% python3 -q
>>> import numpy as np
>>> np.set_printoptions(precision=2, suppress=True, linewidth=100, legacy="1.25")
>>> def rnd(a):
...     return np.round(a, 2) + 0
... 
>>> m1 = np.loadtxt("test3.csv", delimiter=",")
>>> m1
array([[-2., -1.,  0.,  1.,  2.,  3.,  4.,  5.,  6.],
       [ 7.,  8.,  9., 10., 11., 12., 13., 14., 15.],
       [16., 17., 18., 19., 20., 21., 22., 23., 24.],
       [25., 26., 27., 28., 29., 30., 31., 32., 33.],
       [34., 35., 36., 37., 38., 39., 40., 41., 42.],
       [43., 44., 45., 46., 47., 48., 49., 50., 51.],
       [52., 53., 54., 55., 56., 57., 58., 59., 60.],
       [61., 62., 63., 64., 65., 66., 67., 68., 69.],
       [70., 71., 72., 73., 74., 75., 76., 77., 78.],
       [79., 80., 81., 82., 83., 84., 85., 86., 87.]])
>>> # rank 2
>>> U, s, VT = np.linalg.svd(m1)
>>> V = VT[:(s > 1e-8).sum()]
>>> rng = np.random.default_rng(324)
>>> x0 = m1[2] + 3 * m1[0] + rng.integers(2) * np.eye(9)[6]
>>> x0
array([10., 14., 18., 22., 26., 30., 34., 38., 42.])
>>> rnd(np.diag(V.T @ V))
array([0.38, 0.26, 0.18, 0.13, 0.11, 0.13, 0.18, 0.26, 0.38])
>>> rnd(np.linalg.norm(x0 - V.T @ V @ x0))
0.0
>>> rk = np.linalg.matrix_rank(m1)
>>> rk
2
>>> N = np.linalg.svd(m1)[2][rk:].T
>>> [int(np.linalg.matrix_rank(m1[:, :j + 1])) for j in range(9)]
[1, 2, 2, 2, 2, 2, 2, 2, 2]
>>> np.allclose(m1 @ N, 0)
True
>>> N.shape
(9, 7)
>>> np.allclose(m1[:-1].T @ np.linalg.lstsq(m1[:-1].T, m1[-1])[0], m1[-1])
True
>>> try:
...     np.linalg.inv(m1)
... except np.linalg.LinAlgError as e:
...     print(repr(e))
... 
LinAlgError('Last 2 dimensions of the array must be square')
>>> U, s, VT = np.linalg.svd(m1)
>>> np.argmax(s[:-1] / (s[1:] + 1e-6)) + 1
2
>>> A2 = U[:, :2] @ np.diag(s[:2]) @ VT[:2]
>>> np.linalg.matrix_rank(m1, rtol=0.05)
1
>>> rnd(np.abs(m1 - A2).max())
0.0
>>> rnd(A2)
array([[-2., -1.,  0.,  1.,  2.,  3.,  4.,  5.,  6.],
       [ 7.,  8.,  9., 10., 11., 12., 13., 14., 15.],
       [16., 17., 18., 19., 20., 21., 22., 23., 24.],
       [25., 26., 27., 28., 29., 30., 31., 32., 33.],
       [34., 35., 36., 37., 38., 39., 40., 41., 42.],
       [43., 44., 45., 46., 47., 48., 49., 50., 51.],
       [52., 53., 54., 55., 56., 57., 58., 59., 60.],
       [61., 62., 63., 64., 65., 66., 67., 68., 69.],
       [70., 71., 72., 73., 74., 75., 76., 77., 78.],
       [79., 80., 81., 82., 83., 84., 85., 86., 87.]])
>>> np.linalg.matrix_rank(A2)
2
>>> K = np.load("block5.npy")
>>> K
array([[1, 3, 7, 8, 0, 3, 1, 6, 9, 0],
       [6, 0, 6, 4, 7, 5, 5, 2, 5, 8],
       [3, 7, 7, 8, 7, 5, 4, 0, 6, 8],
       [3, 9, 5, 4, 8, 2, 4, 3, 0, 3]])
>>> x0 = np.array([5, 0, 0, -3, -3, 0, -5, 1, -5, 4])
>>> np.linalg.norm(K @ x0) <= np.linalg.norm(K, 2) * np.linalg.norm(x0) + 1e-9
True
>>> K @ (2 * x0)
array([-126,  -38,  -96,  -52])
>>> K * x0
array([[  5,   0,   0, -24,   0,   0,  -5,   6, -45,   0],
       [ 30,   0,   0, -12, -21,   0, -25,   2, -25,  32],
       [ 15,   0,   0, -24, -21,   0, -20,   0, -30,  32],
       [ 15,   0,   0, -12, -24,   0, -20,   3,   0,  12]])
>>> K @ x0
array([-63, -19, -48, -26])
>>> x0 @ K
Traceback (most recent call last):
  File "<python-input-35>", line 1, in <module>
    x0 @ K
    ~~~^~~
ValueError: matmul: Input operand 1 has a mismatch in its core dimension 0, with gufunc signature (n?,k),(k,m?)->(n?,m?) (size 4 is different from 10)
>>> (K @ x0).argmax()
1
>>> J = np.load("a.npy")
>>> J
array([[ -3,  -4,  -1,  -2,   3,   2,   5,  -4,   0,  -5],
       [  3,  -2,  -2,  -4,  -2,  -1,  -4,   2,   5,  -2],
       [ -3,  -2,  -4,  -8,  -1,  -4,   4,  -1,  -1,   1],
       [ -5,  -3,   2,   4,  -2,   2,  -2,  -5,  -2,   4],
       [ -3,   1,  -5, -10,  -2,  -3,   4,   4,  -4,  -1],
       [  0,   0,   2,   4,   5,   1,   5,  -2,  -3,   5],
       [  1,  -3,  -3,  -6,   0,  -5,   3,   2,   3,   1],
       [ -4,  -4,   3,   6,   1,   3,   5,   2,  -2,   1],
       [  0,   5,   3,   6,   2,  -2,  -4,  -2,   5,  -3],
       [ -3,   2,   5,  10,  -2,  -1,   4,  -1,  -5,  -3],
       [ -4,   5,  -3,  -6,   2,   4,   1,   5,   4,  -1],
       [ -5,   2,   2,   4,   0,   0,   1,   1,   1,   1],
       [  3,  -2,  -4,  -8,  -4,  -1,   2,   2,  -4,  -5]])
>>> # looks like rank 9
>>> np.linalg.cond(J) > 100
True
>>> rnd(np.trace(np.linalg.pinv(J) @ J))
9.0
>>> np.linalg.lstsq(J[:-1].T, J[-1])[2]
9
>>> A2 = np.array([[1, 1, 1],
...     [1, 2, 1],
...     [2, 0, 1],
...     [1, 2, 1],
...     [1, 1, 2],
...     [1, 1, 2],
...     [0, 2, 2],
...     [2, 0, 1],
...     [2, 0, 0],
...     [0, 0, 1]])
>>> np.einsum("ij,ij->i", J, J)
array([109,  87, 129, 111, 197, 109, 103, 121, 132, 194, 149,  53, 159])
>>> np.einsum("ik,kj->ij", J, A2)
array([[-14,   0,   1],
       [  4, -20, -19],
       [-30, -20, -19],
       [-14,  -7,  -7],
       [-27, -18, -16],
       [  4,  24,  31],
       [ -9, -16, -12],
       [  8,  14,  22],
       [ 23,  14,   1],
       [  4,  26,  12],
       [ 13,   2,  10],
       [  9,   9,   7],
       [-24, -18, -20]])
>>> M = np.load("dump.npy")
>>> rnd(M)
array([[ 0.01, -0.04, -0.04, -0.01, -0.01, -0.06,  0.02, -0.06,  0.05],
       [-0.04,  0.12,  0.12,  0.04,  0.02,  0.18, -0.06,  0.18, -0.14],
       [-0.04,  0.12,  0.12,  0.04,  0.02,  0.18, -0.06,  0.18, -0.14],
       [-0.01,  0.04,  0.04,  0.01,  0.01,  0.06, -0.02,  0.06, -0.05],
       [-0.01,  0.02,  0.02,  0.01,  0.  ,  0.03, -0.01,  0.03, -0.02],
       [-0.06,  0.18,  0.18,  0.06,  0.03,  0.27, -0.09,  0.27, -0.21],
       [ 0.02, -0.06, -0.06, -0.02, -0.01, -0.09,  0.03, -0.09,  0.07],
       [-0.06,  0.18,  0.18,  0.06,  0.03,  0.27, -0.09,  0.27, -0.21],
       [ 0.05, -0.14, -0.14, -0.05, -0.02, -0.21,  0.07, -0.21,  0.16]])
>>> # equal to its transpose
>>> u = np.array([3, -7])
>>> np.correlate(J[1], J[5], "full")
array([ 15, -19, -10,   5,  -1,  12, -33,  -2, -12, -80, -19,   3, -13,  23,  14,   2,  -4,   0,
         0])
>>> np.polyval(u, J[1])
array([  2, -13, -13, -19, -13, -10, -19,  -1,   8, -13])
>>> np.convolve(J[1], u)
array([  9, -27,   8,   2,  22,  11,  -5,  34,   1, -41,  14])
>>> np.cross(J[1, :3], J[5, :3])
array([-4, -6,  0])
>>> rk = np.linalg.matrix_rank(M)
>>> rk
1
>>> N = np.linalg.svd(M)[2][rk:].T
>>> N.shape
(9, 8)
>>> [int(np.linalg.matrix_rank(np.delete(M, i, axis=0))) for i in range(9)]
[1, 1, 1, 1, 1, 1, 1, 1, 1]
>>> rnd(N @ N.T)
array([[ 0.99,  0.04,  0.04,  0.01,  0.01,  0.06, -0.02,  0.06, -0.05],
       [ 0.04,  0.88, -0.12, -0.04, -0.02, -0.18,  0.06, -0.18,  0.14],
       [ 0.04, -0.12,  0.88, -0.04, -0.02, -0.18,  0.06, -0.18,  0.14],
       [ 0.01, -0.04, -0.04,  0.99, -0.01, -0.06,  0.02, -0.06,  0.05],
       [ 0.01, -0.02, -0.02, -0.01,  1.  , -0.03,  0.01, -0.03,  0.02],
       [ 0.06, -0.18, -0.18, -0.06, -0.03,  0.73,  0.09, -0.27,  0.21],
       [-0.02,  0.06,  0.06,  0.02,  0.01,  0.09,  0.97,  0.09, -0.07],
       [ 0.06, -0.18, -0.18, -0.06, -0.03, -0.27,  0.09,  0.73,  0.21],
       [-0.05,  0.14,  0.14,  0.05,  0.02,  0.21, -0.07,  0.21,  0.84]])
>>> np.argsort(-np.linalg.norm(M, axis=0).round(6), kind="stable")[:3]
array([5, 7, 8])
>>> rnd(np.linalg.norm(M, 2) / np.linalg.norm(M))
1.0
>>> evals, V = np.linalg.eigvalsh(M)
Traceback (most recent call last):
  File "<python-input-62>", line 1, in <module>
    evals, V = np.linalg.eigvalsh(M)
    ^^^^^^^^
ValueError: too many values to unpack (expected 2)
>>> evals, V = np.linalg.eigh(M)
>>> rnd(np.linalg.svd(M, compute_uv=False))
array([1., 0., 0., 0., 0., 0., 0., 0., 0.])
>>> np.unique(evals.round(6) + 0, return_counts=True)[1]
array([8, 1])
>>> (evals > 1e-8).sum(), (evals < -1e-8).sum()
(1, 0)
>>> np.abs(np.diag(np.linalg.qr(M)[1])) > 1e-9
array([ True, False, False, False, False, False, False, False, False])
>>> rnd(np.trace(np.linalg.pinv(M) @ M))
1.0
>>> rnd(M @ np.linalg.pinv(M) @ M)
array([[ 0.01, -0.04, -0.04, -0.01, -0.01, -0.06,  0.02, -0.06,  0.05],
       [-0.04,  0.12,  0.12,  0.04,  0.02,  0.18, -0.06,  0.18, -0.14],
       [-0.04,  0.12,  0.12,  0.04,  0.02,  0.18, -0.06,  0.18, -0.14],
       [-0.01,  0.04,  0.04,  0.01,  0.01,  0.06, -0.02,  0.06, -0.05],
       [-0.01,  0.02,  0.02,  0.01,  0.  ,  0.03, -0.01,  0.03, -0.02],
       [-0.06,  0.18,  0.18,  0.06,  0.03,  0.27, -0.09,  0.27, -0.21],
       [ 0.02, -0.06, -0.06, -0.02, -0.01, -0.09,  0.03, -0.09,  0.07],
       [-0.06,  0.18,  0.18,  0.06,  0.03,  0.27, -0.09,  0.27, -0.21],
       [ 0.05, -0.14, -0.14, -0.05, -0.02, -0.21,  0.07, -0.21,  0.16]])
>>> try:
...     np.linalg.inv(M)
... except np.linalg.LinAlgError as e:
...     print(repr(e))
... 
LinAlgError('Singular matrix')
>>> np.linalg.lstsq(M[:-1].T, M[-1])[2]
1
>>> np.allclose(M[:-1].T @ np.linalg.lstsq(M[:-1].T, M[-1])[0], M[-1])
True
>>> F = np.loadtxt("sample14.csv", delimiter=",")
>>> F
array([[ 0.1,  0.2,  2.2,  0. ,  0.2,  0. , -1. ,  1.4, -2. ,  0.3,  0.2,  1.3],
       [-0.7, -1.7,  0.3,  0.3,  0.8,  0.4,  0.5, -0.2,  0.4, -0.3, -1.4, -0.2],
       [-0.2, -0.3, -0.7, -0.1,  0.6, -1.2,  0.1,  0.7,  0.1,  1.6,  0.6,  2.2],
       [-0.9,  1. , -1.3, -1.8,  0.5,  0.1,  1.2, -0.9, -0.4, -0.1,  0.3, -0.3],
       [-1.6,  0.3, -1.9,  0.9,  0.1,  0.5, -0.4,  0.1, -1.2,  1.5, -1.8,  0.7],
       [-1.1,  0.8,  0.6,  0.3, -0.6, -0.6,  0.3, -0.2,  0.1, -1.3,  0.3,  0.2],
       [-0.2,  0.5, -0.6,  0.2, -1. ,  0.8, -1.3,  1.3,  0.2,  0.9,  1. ,  1. ],
       [ 0.7, -0.3,  1.8,  0.7, -0.4, -0.4, -1. , -2.1, -0.5,  0.4, -0.1, -1.1],
       [-1.3, -0.2,  0.9, -0.6, -1.1,  1. , -0.1,  0. ,  0. , -0.1, -0.7,  0.6],
       [-1.6, -1.8,  1.2,  2. , -0.5,  1. ,  0.3, -0.4,  0. ,  0. , -0.5,  0.9],
       [ 0.6, -0.1, -0.3,  0. ,  0.9,  1.6,  0.3, -0.4,  0.4, -0.1, -0.2,  1.3],
       [-0.2,  0.3,  1.2,  0.6, -1.2,  1.8,  0.5, -1.6,  0. , -0.9, -0.3, -1.6],
       [ 0.9,  0.4, -0.9, -0.7,  1.7, -1.3,  0.4,  1.9, -0.4,  1. , -1.2, -0.8]])
>>> P = F @ np.linalg.solve(F.T @ F, F.T)
>>> rnd(np.linalg.eigvalsh(P))
array([0., 1., 1., 1., 1., 1., 1., 1., 1., 1., 1., 1., 1.])
>>> rnd(P @ F[:, 0])
array([ 0.1, -0.7, -0.2, -0.9, -1.6, -1.1, -0.2,  0.7, -1.3, -1.6,  0.6, -0.2,  0.9])
>>> np.allclose(P @ P, P)
True
